$ python -q
>>> import numpy as np
>>> np.set_printoptions(suppress=True, linewidth=120)
>>> m1 = np.array([[-12, 9, 1], [9, -6, -15], [1, -15, 4]])
>>> P = np.triu(np.array([[-7, 1, 0], [-9, 9, -4], [1, -1, 9]]), 1) + np.eye(3)
>>> A2 = P @ m1 @ np.linalg.inv(P)
>>> np.linalg.matrix_rank(A2)
np.int64(3)
>>> np.round(np.poly(A2), 2)
array([    1.,    14.,  -307., -2400.])
>>> vals, vecs = np.linalg.eigvalsh(m1)
Traceback (most recent call last):
  File "<python-input-7>", line 1, in <module>
    vals, vecs = np.linalg.eigvalsh(m1)
    ^^^^^^^^^^
ValueError: too many values to unpack (expected 2)
>>> vals, vecs = np.linalg.eigh(m1)
>>> vals.sum(), np.trace(m1)
(np.float64(-14.0), np.int64(-14))
>>> np.round(vecs.T @ m1 @ vecs, 2) + 0
array([[-22.84,   0.  ,   0.  ],
       [  0.  ,  -6.74,   0.  ],
       [  0.  ,   0.  ,  15.58]])
>>> np.round(np.linalg.svd(m1, compute_uv=False), 2)
array([22.84, 15.58,  6.74])
>>> np.round(np.linalg.eigvalsh(m1 + 2 * np.eye(3)), 2)
array([-20.84,  -4.74,  17.58])
>>> np.round(vecs @ np.diag(vals) @ vecs.T, 2)
array([[-12.,   9.,   1.],
       [  9.,  -6., -15.],
       [  1., -15.,   4.]])
>>> [round(float(np.linalg.det(m1[:i, :i])), 2) + 0 for i in range(1, 4)]
[-12.0, -9.0, 2400.0]
>>> np.round(np.linalg.eigvalsh(m1).min(), 2)
np.float64(-22.84)
>>> np.all(np.linalg.eigvalsh(m1) > 0)
np.False_
>>> vec = np.array([4, 5, 4])
>>> np.sign((m1 @ vec).round(6))
array([ 1, -1, -1])
>>> (m1 @ vec).argmax()
np.int64(0)
>>> vec = np.array([-2, 1, -1])
>>> h = np.maximum(m1 @ vec, 0)
>>> np.flatnonzero(h > 1e-9)
array([0])
>>> m1 * (h > 1e-9)[:, None]
array([[-12,   9,   1],
       [  0,   0,   0],
       [  0,   0,   0]])
>>> np.round(np.tanh(m1 @ vec), 2)
array([ 1., -1., -1.])
>>> W0 = np.array([[-0.7, 1.1, -0.3], [0.1, -0.4, -0.3]])
>>> W0 @ W0
Traceback (most recent call last):
  File "<python-input-26>", line 1, in <module>
    W0 @ W0
    ~~~^~~~
ValueError: matmul: Input operand 1 has a mismatch in its core dimension 0, with gufunc signature (n?,k),(k,m?)->(n?,m?) (size 2 is different from 3)
>>> C2 = W0.T @ W0
>>> np.allclose(C2, C2.T)
True
>>> np.round(np.diag(C2), 2)
array([0.5 , 1.37, 0.18])
>>> np.round(np.linalg.svd(W0, compute_uv=False) ** 2, 2)
array([1.9 , 0.15])
>>> C2.round(2)
array([[ 0.5 , -0.81,  0.18],
       [-0.81,  1.37, -0.21],
       [ 0.18, -0.21,  0.18]])
>>> np.linalg.matrix_rank(C2)
np.int64(2)
>>> np.round(np.trace(C2), 2), np.round((W0 ** 2).sum(), 2)
(np.float64(2.05), np.float64(2.05))
>>> def softmax(z):
...     e = np.exp(z - z.max(axis=-1, keepdims=True))
...     return e / e.sum(axis=-1, keepdims=True)
... 
>>> np.round(softmax(C2[0] + -2), 2)
array([0.5 , 0.14, 0.36])
>>> np.round(softmax(C2[0]), 2)
array([0.5 , 0.14, 0.36])
>>> np.round(softmax(10 * C2[0]), 2) + 0
array([0.96, 0.  , 0.04])
>>> softmax(C2).sum(axis=1)
array([1., 1., 1.])
>>> att = C2 @ C2.T / np.sqrt(3)
>>> np.round(softmax(att), 2)
array([[0.52, 0.12, 0.36],
       [0.07, 0.79, 0.14],
       [0.39, 0.25, 0.35]])
>>> softmax(att).round(6).argmax(axis=1)
array([0, 1, 0])
>>> W0.shape
(2, 3)
>>> np.round(np.linalg.norm(W0), 2)
np.float64(1.43)
>>> np.unravel_index(np.abs(W0).argmax(), W0.shape)
(np.int64(0), np.int64(1))
>>> np.round(W0.sum(axis=0), 2)
array([-0.6,  0.7, -0.6])
>>> np.round(np.linalg.svd(W0, compute_uv=False), 2)
array([1.38, 0.39])
>>> np.zeros(2, 3)
Traceback (most recent call last):
  File "<python-input-47>", line 1, in <module>
    np.zeros(2, 3)
    ~~~~~~~~^^^^^^
TypeError: Cannot interpret '3' as a data type
>>> np.round(W0.mean(axis=0), 2)
array([-0.3 ,  0.35, -0.3 ])
>>> np.round(W0.sum(axis=1), 2)
array([ 0.1, -0.6])
>>> J = np.load("arr.npy")
>>> J
array([[ 0, -1,  2,  0],
       [ 0,  0, -1, -1],
       [ 0,  0,  0, -2],
       [ 0,  0,  0,  0]])
>>> P = np.triu(np.array([[6, 6, 8, 0], [4, 7, 0, 6], [6, 2, 1, 4], [5, 4, 3, 1]]), 1) + np.eye(4)
>>> A2 = P @ J @ np.linalg.inv(P)
>>> np.trace(A2), np.trace(J)
(np.float64(0.0), np.int64(0))
>>> np.poly(A2)
array([1., 0., 0., 0., 0.])
>>> F = np.load("run11.npy")
>>> F.round(2)
array([[-0.2 , -0.61,  0.76],
       [ 0.27, -0.78, -0.56],
       [ 0.94,  0.09,  0.32]])
>>> vals, vecs = np.linalg.eigh(m1)
>>> vec = np.array([0, 1, -1])
>>> vec @ m1 @ vec
np.int64(28)
>>> (np.sign(vecs[:, -1].round(6)) == np.sign(vecs[0, -1].round(6))).astype(int)
array([1, 1, 0])
>>> np.abs(m1).sum(axis=1).max(), round(float(np.abs(vals).max()), 2)
(np.int64(30), 22.84)
>>> vec @ m1 @ vec / (vec @ vec), np.round(vals[0], 2), round(vals[-1], 2)
(np.float64(14.0), np.float64(-22.84), np.float64(15.58))
>>> np.round(vecs * np.abs(vals) @ vecs.T, 2)
array([[12.91, -5.76, -5.12],
       [-5.76, 17.57,  0.3 ],
       [-5.12,  0.3 , 14.69]])
>>> T = np.stack([F, 2 * F, F[::-1]])
>>> np.round(np.einsum("bij,cij->bc", T, T), 2)
array([[ 3.,  6.,  1.],
       [ 6., 12.,  2.],
       [ 1.,  2.,  3.]])
>>> np.linalg.matrix_rank(T.reshape(3, -1))
np.int64(2)
>>> np.round(T.sum(axis=0), 2)
array([[ 0.34, -1.75,  2.62],
       [ 1.08, -3.14, -2.23],
       [ 2.62, -0.33,  1.73]])
>>> np.linalg.matrix_rank(T)
array([3, 3, 3])
>>> T.shape
(3, 3, 3)
>>> np.allclose(F, F.T)
False
>>> np.round(np.sort(np.abs(np.linalg.eigvals(F))), 2)
array([1., 1., 1.])
>>> assert F == F.T
Traceback (most recent call last):
  File "<python-input-73>", line 1, in <module>
    assert F == F.T
           ^^^^^^^^
ValueError: The truth value of an array with more than one element is ambiguous. Use a.any() or a.all()
>>> np.unravel_index(np.abs(F).argmax(), F.shape)
(np.int64(2), np.int64(0))
>>> np.round(np.abs(F).max(), 2)
np.float64(0.94)
>>> np.round(np.linalg.svd(F, compute_uv=False), 2)
array([1., 1., 1.])
>>> np.round(F.sum(axis=0), 2)
array([ 1.01, -1.3 ,  0.53])
>>> np.count_nonzero(F)
np.int64(9)
>>> np.round(F.mean(axis=0), 2)
array([ 0.34, -0.43,  0.18])
>>> np.round(F - F[0], 2)
array([[ 0.  ,  0.  ,  0.  ],
       [ 0.47, -0.17, -1.32],
       [ 1.14,  0.71, -0.44]])
>>> F.shape
(3, 3)
>>> feats = np.load("dump.npy")
>>> feats
array([[-2,  2, -2,  2],
       [ 0,  0,  0,  0],
       [-2,  2, -2,  2],
       [ 0,  0,  0,  0]])
>>> try:
...     np.linalg.inv(feats)
... except np.linalg.LinAlgError as e:
...     print("failed:", e)
... 
failed: Singular matrix
>>> np.unique(feats.round(6), axis=0).shape
(2, 4)
>>> round(np.trace(np.linalg.pinv(feats) @ feats), 2)
np.float64(1.0)
>>> np.round(np.linalg.det(feats.T), 2)
np.float64(0.0)
>>> np.einsum("ii->", feats)
np.int64(-4)
>>> U, sigma, Vt = np.linalg.svd(feats)
>>> vecs = Vt[:(sigma > 1e-8).sum()]
>>> rng = np.random.default_rng(37)
>>> vec = feats[0] + -3 * feats[3] + rng.integers(2) * np.eye(4)[1]
>>> vec
array([-2.,  2., -2.,  2.])
>>> np.round(vecs.T @ vecs, 2)
array([[ 0.25, -0.25,  0.25, -0.25],
       [-0.25,  0.25, -0.25,  0.25],
       [ 0.25, -0.25,  0.25, -0.25],
       [-0.25,  0.25, -0.25,  0.25]])
>>> np.linalg.matrix_rank(np.vstack([feats, vec]))
np.int64(1)
>>> np.allclose(vecs.T @ vecs @ vec, vec)
True
>>> z = rng.permutation(4)
>>> z
array([1, 3, 0, 2])
>>> A2 = feats[z][:, z]
>>> A2
array([[ 0,  0,  0,  0],
       [ 0,  0,  0,  0],
       [ 2,  2, -2, -2],
       [ 2,  2, -2, -2]])
>>> np.round(np.sort(np.abs(np.linalg.eigvals(A2))), 2) + 0
array([0., 0., 0., 4.])
>>> round(np.linalg.det(A2), 2), round(np.linalg.det(feats[z]), 2)
(np.float64(0.0), np.float64(0.0))
>>> np.diag(A2)
array([ 0,  0, -2, -2])
